In [1]: import numpy as np

In [2]: np.set_printoptions(precision=4, suppress=True, linewidth=120)

In [3]: J = np.loadtxt("w.csv", delimiter=",")

In [4]: print(J)
[[1. 0. 0. 0.]
 [4. 2. 0. 0.]
 [3. 4. 5. 0.]
 [5. 5. 1. 4.]]

In [5]: other = np.linalg.inv(J)

In [6]: print(other.round(4) + 0)
[[ 1.     0.     0.     0.   ]
 [-2.     0.5    0.     0.   ]
 [ 1.    -0.4    0.2    0.   ]
 [ 1.    -0.525 -0.05   0.25 ]]

In [7]: print(np.round(np.linalg.inv(other), 4) + 0)
[[1. 0. 0. 0.]
 [4. 2. 0. 0.]
 [3. 4. 5. 0.]
 [5. 5. 1. 4.]]

In [8]: print(np.round(np.linalg.slogdet(J)[0], 4))
1.0

In [9]: print(np.allclose(other, J.T))
False

In [10]: other = np.array([[6, 1], [7, 2], [4, 4], [1, 0]])

In [11]: print(np.einsum("ij->j", J))
[13. 11.  6.  4.]

In [12]: print(np.linalg.matrix_rank(J @ other))
2

In [13]: print(other.T @ J.T)
[[ 6. 38. 66. 73.]
 [ 1.  8. 31. 19.]]

In [14]: print(J @ other)
[[ 6.  1.]
 [38.  8.]
 [66. 31.]
 [73. 19.]]

In [15]: print(np.linalg.matrix_rank(np.vstack([J, other.T])))
4

In [16]: print(np.vstack([J, other.T]).shape)
(6, 4)

In [17]: M = np.diag(np.array([5, 0, 2, 5, 3])) + -2 * np.eye(5, k=1) + -2 * np.eye(5, k=-1)

In [18]: print(M)
[[ 5. -2.  0.  0.  0.]
 [-2.  0. -2.  0.  0.]
 [ 0. -2.  2. -2.  0.]
 [ 0.  0. -2.  5. -2.]
 [ 0.  0.  0. -2.  3.]]

In [19]: # equal to its transpose

In [20]: vals, evecs = np.linalg.eigh(M)

In [21]: x = np.array([9, 1, 0, -2, -6])

In [22]: print((np.sign(evecs[:, -1].round(6)) == np.sign(evecs[0, -1].round(6))).astype(int))
[1 0 1 0 1]

In [23]: print(round(x @ M @ x / (x @ x), 4), round(vals[0], 4), np.round(vals[-1], 4))
3.6803 -1.8431 6.9694

In [24]: print(x @ M @ x)
449.0

In [25]: print(np.abs(M).sum(axis=1).max(), round(float(np.abs(vals).max()), 4))
9.0 6.9694

In [26]: A = np.load("test19.npy")

In [27]: print(A)
[[-0.5661 -0.0405  0.3723  0.268 ]
 [ 0.6039 -0.2969 -0.0602  0.4163]
 [-0.151   0.0135 -0.058   0.0294]
 [ 0.1132 -0.2227  0.2528 -0.0164]
 [ 0.0377 -0.3678  0.0139 -0.0109]
 [ 0.1887  0.1653  0.19    0.5574]
 [ 0.1887 -0.0776  0.3667 -0.2454]
 [ 0.1887  0.1046  0.7187 -0.242 ]
 [ 0.      0.2733  0.1841  0.5002]
 [ 0.151   0.7457 -0.1426 -0.0657]
 [ 0.3774  0.0877 -0.0684 -0.2285]
 [-0.0755 -0.2058 -0.2104  0.132 ]]

In [28]: other = np.c_[A[:, :3] @ np.array([[2, 2, 1], [2, 1, 2], [0, 0, 0]]), np.array([-1, 3, -2, 0, 2, 0, -3, 0, -1, -3, 1, 0])]

In [29]: print(other)
[[-1.2133 -1.1728 -0.6471 -1.    ]
 [ 0.6139  0.9108  0.01    3.    ]
 [-0.2749 -0.2884 -0.124  -2.    ]
 [-0.2189  0.0038 -0.3322  0.    ]
 [-0.6601 -0.2923 -0.6978  2.    ]
 [ 0.7081  0.5428  0.5194  0.    ]
 [ 0.2222  0.2998  0.0335 -3.    ]
 [ 0.5866  0.482   0.3979  0.    ]
 [ 0.5466  0.2733  0.5466 -1.    ]
 [ 1.7934  1.0476  1.6424 -3.    ]
 [ 0.9303  0.8426  0.5529  1.    ]
 [-0.5626 -0.3568 -0.4871  0.    ]]

In [30]: print(np.linalg.norm(np.linalg.qr(A)[0].T @ other, axis=0) ** 2 / ((other ** 2).sum(axis=0) + 1e-12))
[1.     1.     1.     0.5771]

In [31]: print(np.linalg.matrix_rank(other))
3

In [32]: print(np.round(np.linalg.norm(other - A @ np.linalg.lstsq(A, other)[0], axis=0), 4) + 0)
[0.     0.     0.     4.0089]
